% python3 -q
>>> import numpy as np
>>> np.set_printoptions(precision=3, suppress=True, linewidth=100)
>>> rnd = lambda a: np.round(a, 3) + 0
>>> M = np.load("block13.npy")
>>> M
array([[ 0.,  0.,  0.,  0.,  0.,  0., -6., -5.],
       [ 0.,  0.,  0.,  0.,  0.,  0., -3.,  6.],
       [ 0.,  0.,  0.,  0.,  0.,  0.,  4.,  0.],
       [ 0.,  0.,  0.,  0.,  0.,  0.,  0., -3.],
       [ 0.,  0.,  0.,  0.,  0.,  0.,  1., -8.],
       [ 0.,  0.,  0.,  0.,  0.,  0.,  9.,  3.],
       [-6., -3.,  4.,  0.,  1.,  9.,  0.,  0.],
       [-5.,  6.,  0., -3., -8.,  3.,  0.,  0.]])
>>> left, s, vt = np.linalg.svd(M)
>>> np.argmax(s[:-1] / (s[1:] + 1e-6)) + 1
np.int64(4)
>>> out = left[:, :4] @ np.diag(s[:4]) @ vt[:4]
>>> print(rnd(out))
[[ 0.  0.  0.  0.  0.  0. -6. -5.]
 [ 0.  0.  0.  0.  0.  0. -3.  6.]
 [ 0.  0.  0.  0.  0.  0.  4.  0.]
 [ 0.  0.  0.  0.  0.  0.  0. -3.]
 [ 0.  0.  0.  0.  0.  0.  1. -8.]
 [ 0.  0.  0.  0.  0.  0.  9.  3.]
 [-6. -3.  4.  0.  1.  9.  0.  0.]
 [-5.  6.  0. -3. -8.  3.  0.  0.]]
>>> print(np.linalg.matrix_rank(out))
4
>>> np.linalg.matrix_rank(M, rtol=0.05)
np.int64(4)
>>> rk = np.linalg.matrix_rank(M)
>>> rk
np.int64(4)
>>> N = np.linalg.svd(M)[2][rk:].T
>>> [int(np.linalg.matrix_rank(M[:, :j + 1])) for j in range(8)]
[1, 2, 2, 2, 2, 2, 3, 4]
>>> [int(np.linalg.matrix_rank(np.delete(M, i, axis=0))) for i in range(8)]
[4, 4, 4, 4, 4, 4, 3, 3]
>>> print(N.shape)
(8, 4)
>>> [int(np.linalg.matrix_rank(M[:i])) for i in range(1, len(M) + 1)]
[1, 2, 2, 2, 2, 2, 3, 4]
>>> [round(float(np.linalg.det(M[:i, :i])), 2) + 0 for i in range(1, 9)]
[0.0, 0.0, 0.0, 0.0, 0.0, 0.0, 0.0, 0.0]
>>> np.all(np.linalg.eigvalsh(M) > 0)
np.False_
>>> np.linalg.cond(M) > 100
np.True_
>>> np.argsort(-np.linalg.norm(M, axis=0).round(6), kind="stable")[:3]
array([6, 7, 5])
>>> rnd(np.linalg.norm(M, 2) / np.linalg.norm(M))
np.float64(0.552)
>>> out = np.array([[2, 0, 0, 1, 0],
...     [0, 2, 0, 1, 0],
...     [2, 0, 0, 1, 2],
...     [0, 2, 0, 0, 1],
...     [1, 0, 2, 0, 1]])
>>> C = np.array([[3, 1, 2, 2, 1],
...     [1, 1, 2, 2, 2],
...     [1, 0, 1, 1, 1],
...     [1, 1, 3, 2, 1],
...     [1, 2, 3, 2, 0]])
>>> J = np.block([[out, np.array([[2, 3, 3, 1, 2],
...     [1, 3, 3, 3, 1],
...     [2, 1, 2, 2, 2],
...     [3, 0, 1, 1, 2],
...     [2, 3, 3, 1, 3]])], [np.zeros((5, 5)), C]])
>>> print(J)
[[2. 0. 0. 1. 0. 2. 3. 3. 1. 2.]
 [0. 2. 0. 1. 0. 1. 3. 3. 3. 1.]
 [2. 0. 0. 1. 2. 2. 1. 2. 2. 2.]
 [0. 2. 0. 0. 1. 3. 0. 1. 1. 2.]
 [1. 0. 2. 0. 1. 2. 3. 3. 1. 3.]
 [0. 0. 0. 0. 0. 3. 1. 2. 2. 1.]
 [0. 0. 0. 0. 0. 1. 1. 2. 2. 2.]
 [0. 0. 0. 0. 0. 1. 0. 1. 1. 1.]
 [0. 0. 0. 0. 0. 1. 1. 3. 2. 1.]
 [0. 0. 0. 0. 0. 1. 2. 3. 2. 0.]]
>>> f = np.array([1, 2, -4, -3, 5, 5, -1, 5, 3, 3])
>>> out = J + np.outer(f, np.eye(10)[4])
>>> np.linalg.matrix_rank(out - J)
np.int64(1)
>>> rnd(np.linalg.det(out) / np.linalg.det(J)), rnd(1 + np.linalg.solve(J, f)[4])
(np.float64(-42.5), np.float64(-42.5))
>>> print(out)
[[ 2.  0.  0.  1.  1.  2.  3.  3.  1.  2.]
 [ 0.  2.  0.  1.  2.  1.  3.  3.  3.  1.]
 [ 2.  0.  0.  1. -2.  2.  1.  2.  2.  2.]
 [ 0.  2.  0.  0. -2.  3.  0.  1.  1.  2.]
 [ 1.  0.  2.  0.  6.  2.  3.  3.  1.  3.]
 [ 0.  0.  0.  0.  5.  3.  1.  2.  2.  1.]
 [ 0.  0.  0.  0. -1.  1.  1.  2.  2.  2.]
 [ 0.  0.  0.  0.  5.  1.  0.  1.  1.  1.]
 [ 0.  0.  0.  0.  3.  1.  1.  3.  2.  1.]
 [ 0.  0.  0.  0.  3.  1.  2.  3.  2.  0.]]
>>> print(rnd(np.abs(np.linalg.eigvals(out)).max()))
13.345
>>> np.allclose(out @ out.T, out.T @ out)
False
>>> rnd(np.linalg.matrix_power(out, 2))
array([[ 5.,  2.,  2.,  2., 37., 24., 19., 32., 23., 21.],
       [ 2.,  6.,  4.,  2., 43., 22., 21., 36., 28., 23.],
       [ 2.,  2., -4.,  2., 19., 16.,  9., 21., 17.,  8.],
       [-2.,  4., -4.,  2., 21., 11.,  8., 16., 17.,  1.],
       [12.,  0., 12.,  3., 67., 34., 35., 50., 32., 36.],
       [ 5.,  0., 10.,  0., 63., 25., 23., 34., 21., 24.],
       [-1.,  0., -2.,  0., 20.,  8.,  5., 15., 13.,  4.],
       [ 5.,  0., 10.,  0., 46., 16., 19., 24., 12., 18.],
       [ 3.,  0.,  6.,  0., 46., 16., 15., 25., 16., 17.],
       [ 3.,  0.,  6.,  0., 42., 16., 14., 24., 16., 19.]])
>>> out.inv()
Traceback (most recent call last):
  File "<python-input-35>", line 1, in <module>
    out.inv()
    ^^^^^^^
AttributeError: 'numpy.ndarray' object has no attribute 'inv'
>>> (out + out.T) / 2
array([[ 2. ,  0. ,  1. ,  0.5,  1. ,  1. ,  1.5,  1.5,  0.5,  1. ],
       [ 0. ,  2. ,  0. ,  1.5,  1. ,  0.5,  1.5,  1.5,  1.5,  0.5],
       [ 1. ,  0. ,  0. ,  0.5,  0. ,  1. ,  0.5,  1. ,  1. ,  1. ],
       [ 0.5,  1.5,  0.5,  0. , -1. ,  1.5,  0. ,  0.5,  0.5,  1. ],
       [ 1. ,  1. ,  0. , -1. ,  6. ,  3.5,  1. ,  4. ,  2. ,  3. ],
       [ 1. ,  0.5,  1. ,  1.5,  3.5,  3. ,  1. ,  1.5,  1.5,  1. ],
       [ 1.5,  1.5,  0.5,  0. ,  1. ,  1. ,  1. ,  1. ,  1.5,  2. ],
       [ 1.5,  1.5,  1. ,  0.5,  4. ,  1.5,  1. ,  1. ,  2. ,  2. ],
       [ 0.5,  1.5,  1. ,  0.5,  2. ,  1.5,  1.5,  2. ,  2. ,  1.5],
       [ 1. ,  0.5,  1. ,  1. ,  3. ,  1. ,  2. ,  2. ,  1.5,  0. ]])
>>> rnd(np.sort(np.abs(np.linalg.eigvals(out))))
array([ 0.336,  1.177,  1.257,  1.304,  1.304,  1.952,  2.189,  3.756,  3.756, 13.345])
>>> np.trace(out)
np.float64(17.0)
>>> rnd(np.linalg.det(out))
np.float64(-680.0)
>>> data = np.load("run2.npy")
>>> rnd(data)
array([[ 0.982, -0.725,  0.808, -2.163,  0.381, -1.426],
       [ 2.087,  1.909,  0.688,  0.241, -0.599,  0.331],
       [-0.368,  0.544,  1.211,  1.452,  1.515, -1.642],
       [ 0.368, -0.962,  1.646,  0.032,  1.199,  1.947],
       [ 1.842, -1.548, -1.197,  1.219,  0.396, -0.365],
       [-0.123, -1.101,  1.504,  0.817, -2.146, -0.485]])
>>> f = np.array([1, -2, 3])
>>> rnd(np.convolve(data[2], f))
array([-0.368,  1.281, -0.982,  0.662,  2.244, -0.315,  7.829, -4.927])
>>> rnd(np.correlate(data[2], data[5], "full"))
array([ 0.179,  0.527, -2.056, -3.414, -1.639,  0.   ,  5.547, -0.811, -4.317,  1.622,  0.202])
>>> print(rnd(np.cross(data[2, :3], data[5, :3])))
[2.152 0.405 0.472]
>>> E = np.loadtxt("layer2.csv", delimiter=",")
>>> E
array([[ 5.202, 15.493,  4.487, 15.403, 11.324],
       [ 5.664, 14.559,  4.557, 13.384,  8.918],
       [ 4.382, 13.174,  6.281, 14.902, 10.367],
       [ 3.9  , 17.285,  5.955, 15.535, 11.219],
       [ 5.665, 14.407,  3.079, 14.927,  9.718],
       [ 5.322, 16.698,  3.62 , 15.568,  9.363],
       [ 5.03 , 15.08 ,  4.637, 14.8  ,  8.34 ],
       [ 5.835, 13.387,  4.822, 14.841,  9.213],
       [ 4.623, 15.101,  3.892, 14.768, 10.017],
       [ 5.695, 16.394,  5.613, 15.499, 10.585],
       [ 3.508, 14.146,  5.35 , 13.984,  9.203],
       [ 5.386, 16.872,  4.111, 15.645, 10.306],
       [ 5.517, 15.556,  3.367, 16.008,  9.692],
       [ 6.159, 14.099,  4.009, 15.19 , 10.846],
       [ 4.256, 17.541,  4.072, 15.14 , 10.031],
       [ 6.417, 14.294,  4.487, 14.637, 11.617],
       [ 6.416, 15.331,  5.381, 14.707, 10.47 ],
       [ 4.588, 15.6  ,  4.718, 15.096, 10.426],
       [ 5.728, 13.728,  4.823, 14.7  , 10.279],
       [ 5.865, 14.015,  4.359, 15.119,  7.834],
       [ 4.164, 16.634,  4.437, 16.512, 11.181],
       [ 5.133, 15.387,  4.867, 13.856, 10.618],
       [ 5.827, 15.692,  5.396, 14.098, 10.864],
       [ 6.393, 13.205,  5.7  , 15.976, 10.428],
       [ 7.03 , 15.742,  6.759, 14.618, 10.802],
       [ 5.492, 15.457,  5.613, 17.507,  9.319],
       [ 5.203, 14.79 ,  6.149, 13.026,  8.755],
       [ 7.806, 13.986,  4.158, 16.485, 10.679],
       [ 5.633, 15.07 ,  5.667, 15.812, 11.642],
       [ 6.029, 16.683,  4.318, 15.678, 11.   ],
       [ 5.199, 12.437,  5.917, 14.257, 12.527],
       [ 3.863, 15.51 ,  4.321, 14.441, 10.468],
       [ 4.15 , 14.155,  4.579, 13.974,  9.704],
       [ 5.952, 18.09 ,  3.397, 17.962,  9.566],
       [ 3.583, 15.413,  5.268, 16.813, 11.254],
       [ 7.493, 14.034,  5.592, 11.342, 10.697],
       [ 5.418, 15.933,  4.916, 14.699, 10.091],
       [ 5.791, 14.571,  6.168, 16.488, 10.267],
       [ 5.28 , 15.706,  3.974, 15.386, 10.637],
       [ 6.443, 15.673,  5.531, 14.25 , 10.709],
       [ 5.029, 16.961,  4.592, 13.772,  9.92 ]])
>>> cov = np.cov(E, rowvar=False)
>>> print(np.median(E, axis=0))
[ 5.492 15.387  4.718 14.927 10.426]
>>> print(np.argsort(-E.std(axis=0).round(6), kind="stable"))
[1 3 0 4 2]
>>> print(cov.shape)
(5, 5)
>>> rnd(np.corrcoef(E[:, 1], E[:, 2])[0, 1])
np.float64(-0.282)
>>> rnd(np.abs(np.linalg.svd(E)[2][-1]))
array([0.035, 0.09 , 0.727, 0.119, 0.669])
>>> print(np.argsort(-np.linalg.norm(E, axis=0).round(6), kind="stable")[:3])
[1 3 4]
>>> arr = np.load("x.npy")
>>> arr
array([[ 3,  4,  4,  3,  4,  7,  3,  7,  3],
       [ 3,  5,  6,  6,  6,  4,  3,  8,  6],
       [ 2,  3,  2,  2,  6,  5,  5,  7,  4],
       [ 2,  1,  2,  0,  1,  0,  0,  1,  0],
       [ 2,  5,  3,  6,  4,  5,  3,  3,  4],
       [ 0,  0,  0,  0,  0,  0,  0,  0,  0],
       [ 1,  3,  2,  3,  1,  3,  1,  2,  1],
       [ 4,  8,  5, 12,  7,  8,  5,  6,  7],
       [ 3,  0,  1,  3,  5,  2,  2,  3,  3],
       [ 2,  3,  1,  3,  1,  5,  3,  3,  2],
       [ 3,  3,  3,  3,  4,  5,  2,  4,  2],
       [ 1,  3,  1,  5,  5,  3,  5,  6,  5],
       [ 3,  6,  6,  3,  5,  6,  4,  6,  1],
       [ 4,  7,  2, 11,  7,  7,  7,  5,  6],
       [ 1,  3,  2,  3,  1,  3,  1,  2,  1],
       [ 1,  3,  2,  3,  1,  3,  1,  2,  1],
       [ 2,  0,  1,  0,  3,  2,  1,  2,  1],
       [ 0,  1,  1,  0,  0,  2,  1,  3,  1],
       [ 4,  3,  2,  3,  2,  3,  2,  1,  1],
       [ 4,  3,  3,  6,  6,  5,  3,  5,  4],
       [ 0,  3,  3,  3,  3,  2,  1,  3,  3],
       [ 2,  6,  7,  3,  7,  5,  4,  7,  3]])
>>> # row 14 repeats row 6
>>> C = arr[[6, 7]].astype(float)
>>> for _ in range(6):
...     lab = np.linalg.norm(arr[:, None] - C, axis=-1).argmin(axis=1)
...     C = np.array([arr[lab == j].mean(axis=0) for j in range(2)])
... 
>>> print(lab)
[0 1 0 0 0 0 0 1 0 0 0 0 0 1 0 0 0 0 0 0 0 0]
>>> np.bincount(lab)
array([19,  3])
>>> np.abs(C[1] - C[0]).argmax()
np.int64(3)
>>> rnd(C[1] - C[0])
array([1.772, 3.877, 1.912, 6.93 , 3.561, 2.86 , 2.789, 2.807, 4.228])
>>> out = E / np.sqrt((E ** 2).mean(axis=1, keepdims=True))
>>> rnd(out[34])
array([0.306, 1.314, 0.449, 1.434, 0.96 ])
>>> rnd(np.linalg.norm(out, axis=1))
array([2.236, 2.236, 2.236, 2.236, 2.236, 2.236, 2.236, 2.236, 2.236, 2.236, 2.236, 2.236, 2.236,
       2.236, 2.236, 2.236, 2.236, 2.236, 2.236, 2.236, 2.236, 2.236, 2.236, 2.236, 2.236, 2.236,
       2.236, 2.236, 2.236, 2.236, 2.236, 2.236, 2.236, 2.236, 2.236, 2.236, 2.236, 2.236, 2.236,
       2.236, 2.236])
